$ python3 -q
>>> import numpy as np
>>> np.set_printoptions(precision=3, suppress=True, linewidth=120, floatmode="fixed")
>>> def rnd(a):
...     return np.round(a, 3) + 0
... 
>>> J = np.loadtxt("x.csv", delimiter=",")
>>> print(J)
[[ 9.000 -3.000 -6.000  6.000 -6.000 -9.000  0.000 -9.000]
 [-3.000  1.000  2.000 -2.000  2.000  3.000  0.000  3.000]
 [-6.000  2.000  4.000 -4.000  4.000  6.000  0.000  6.000]
 [ 6.000 -2.000 -4.000  4.000 -4.000 -6.000  0.000 -6.000]
 [-6.000  2.000  4.000 -4.000  4.000  6.000  0.000  6.000]
 [-9.000  3.000  6.000 -6.000  6.000  9.000  0.000  9.000]
 [ 0.000  0.000  0.000  0.000  0.000  0.000  0.000  0.000]
 [-9.000  3.000  6.000 -6.000  6.000  9.000  0.000  9.000]]
>>> J.inv()
Traceback (most recent call last):
  File "<python-input-5>", line 1, in <module>
    J.inv()
    ^^^^^
AttributeError: 'numpy.ndarray' object has no attribute 'inv'
>>> print(rnd(np.sort(np.abs(np.linalg.eigvals(J)))))
[ 0.000  0.000  0.000  0.000  0.000  0.000  0.000 40.000]
>>> assert J == J.T
Traceback (most recent call last):
  File "<python-input-7>", line 1, in <module>
    assert J == J.T
           ^^^^^^^^
ValueError: The truth value of an array with more than one element is ambiguous. Use a.any() or a.all()
>>> Uu, sv, Vt = np.linalg.svd(J)
>>> print(np.argmax(sv[:-1] / (sv[1:] + 1e-6)) + 1)
1
>>> print(rnd(sv))
[40.000  0.000  0.000  0.000  0.000  0.000  0.000  0.000]
>>> B = Uu[:, :1] @ np.diag(sv[:1]) @ Vt[:1]
>>> print(np.linalg.matrix_rank(J, rtol=0.05))
1
>>> print(rnd(np.linalg.norm(J - B) / np.linalg.norm(J)))
0.0
>>> evals, vecs = np.linalg.eigvalsh(J)
Traceback (most recent call last):
  File "<python-input-14>", line 1, in <module>
    evals, vecs = np.linalg.eigvalsh(J)
    ^^^^^^^^^^^
ValueError: too many values to unpack (expected 2)
>>> evals, vecs = np.linalg.eigh(J)
>>> print((evals > 1e-8).sum(), (evals < -1e-8).sum())
1 0
>>> print(rnd(evals.sum()), np.trace(J))
40.0 40.0
>>> print(rnd(np.linalg.eigvalsh(J + -1 * np.eye(8))))
[-1.000 -1.000 -1.000 -1.000 -1.000 -1.000 -1.000 39.000]
>>> print(rnd(evals))
[ 0.000  0.000  0.000  0.000  0.000  0.000  0.000 40.000]
>>> print(np.unique(evals.round(6) + 0, return_counts=True)[1])
[7 1]
>>> B = np.array([[1, 1, 1],
...     [0, 0, 3],
...     [2, 2, 3],
...     [1, 3, 3],
...     [1, 3, 0],
...     [2, 1, 2],
...     [2, 2, 0],
...     [0, 1, 2]])
>>> print(np.einsum("ij->j", J))
[-18.000   6.000  12.000 -12.000  12.000  18.000   0.000  18.000]
>>> print(np.vstack([J, B.T]).shape)
(11, 8)
>>> print(B.T @ J.T)
[[-21.000   7.000  14.000 -14.000  14.000  21.000   0.000  21.000]
 [-21.000   7.000  14.000 -14.000  14.000  21.000   0.000  21.000]
 [-36.000  12.000  24.000 -24.000  24.000  36.000   0.000  36.000]]
>>> print(np.einsum("ik,kj->ij", J, B))
[[-21.000 -21.000 -36.000]
 [  7.000   7.000  12.000]
 [ 14.000  14.000  24.000]
 [-14.000 -14.000 -24.000]
 [ 14.000  14.000  24.000]
 [ 21.000  21.000  36.000]
 [  0.000   0.000   0.000]
 [ 21.000  21.000  36.000]]
>>> print(np.linalg.matrix_rank(np.vstack([J, B.T])))
4
>>> print(J.reshape(-1, 2))
[[ 9.000 -3.000]
 [-6.000  6.000]
 [-6.000 -9.000]
 [ 0.000 -9.000]
 [-3.000  1.000]
 [ 2.000 -2.000]
 [ 2.000  3.000]
 [ 0.000  3.000]
 [-6.000  2.000]
 [ 4.000 -4.000]
 [ 4.000  6.000]
 [ 0.000  6.000]
 [ 6.000 -2.000]
 [-4.000  4.000]
 [-4.000 -6.000]
 [ 0.000 -6.000]
 [-6.000  2.000]
 [ 4.000 -4.000]
 [ 4.000  6.000]
 [ 0.000  6.000]
 [-9.000  3.000]
 [ 6.000 -6.000]
 [ 6.000  9.000]
 [ 0.000  9.000]
 [ 0.000  0.000]
 [ 0.000  0.000]
 [ 0.000  0.000]
 [ 0.000  0.000]
 [-9.000  3.000]
 [ 6.000 -6.000]
 [ 6.000  9.000]
 [ 0.000  9.000]]
>>> print(J.ravel(order="F"))
[ 9.000 -3.000 -6.000  6.000 -6.000 -9.000  0.000 -9.000 -3.000  1.000  2.000 -2.000  2.000  3.000  0.000  3.000 -6.000
  2.000  4.000 -4.000  4.000  6.000  0.000  6.000  6.000 -2.000 -4.000  4.000 -4.000 -6.000  0.000 -6.000 -6.000  2.000
  4.000 -4.000  4.000  6.000  0.000  6.000 -9.000  3.000  6.000 -6.000  6.000  9.000  0.000  9.000  0.000  0.000  0.000
  0.000  0.000  0.000  0.000  0.000 -9.000  3.000  6.000 -6.000  6.000  9.000  0.000  9.000]
>>> print(J.reshape(2, -1))
[[ 9.000 -3.000 -6.000  6.000 -6.000 -9.000  0.000 -9.000 -3.000  1.000  2.000 -2.000  2.000  3.000  0.000  3.000
  -6.000  2.000  4.000 -4.000  4.000  6.000  0.000  6.000  6.000 -2.000 -4.000  4.000 -4.000 -6.000  0.000 -6.000]
 [-6.000  2.000  4.000 -4.000  4.000  6.000  0.000  6.000 -9.000  3.000  6.000 -6.000  6.000  9.000  0.000  9.000
   0.000  0.000  0.000  0.000  0.000  0.000  0.000  0.000 -9.000  3.000  6.000 -6.000  6.000  9.000  0.000  9.000]]
>>> blk = J.reshape(8, 2, -1)
>>> print(blk.shape)
(8, 2, 4)
>>> print(np.swapaxes(blk, 1, 2)[3])
[[ 6.000 -4.000]
 [-2.000 -6.000]
 [-4.000  0.000]
 [ 4.000 -6.000]]
>>> print(blk.transpose(1, 0, 2))
[[[ 9.000 -3.000 -6.000  6.000]
  [-3.000  1.000  2.000 -2.000]
  [-6.000  2.000  4.000 -4.000]
  [ 6.000 -2.000 -4.000  4.000]
  [-6.000  2.000  4.000 -4.000]
  [-9.000  3.000  6.000 -6.000]
  [ 0.000  0.000  0.000  0.000]
  [-9.000  3.000  6.000 -6.000]]

 [[-6.000 -9.000  0.000 -9.000]
  [ 2.000  3.000  0.000  3.000]
  [ 4.000  6.000  0.000  6.000]
  [-4.000 -6.000  0.000 -6.000]
  [ 4.000  6.000  0.000  6.000]
  [ 6.000  9.000  0.000  9.000]
  [ 0.000  0.000  0.000  0.000]
  [ 6.000  9.000  0.000  9.000]]]
>>> print(np.einsum("ihd,jhd->hij", blk, blk).shape)
(2, 8, 8)
>>> print(blk.sum(axis=1))
[[  3.000 -12.000  -6.000  -3.000]
 [ -1.000   4.000   2.000   1.000]
 [ -2.000   8.000   4.000   2.000]
 [  2.000  -8.000  -4.000  -2.000]
 [ -2.000   8.000   4.000   2.000]
 [ -3.000  12.000   6.000   3.000]
 [  0.000   0.000   0.000   0.000]
 [ -3.000  12.000   6.000   3.000]]
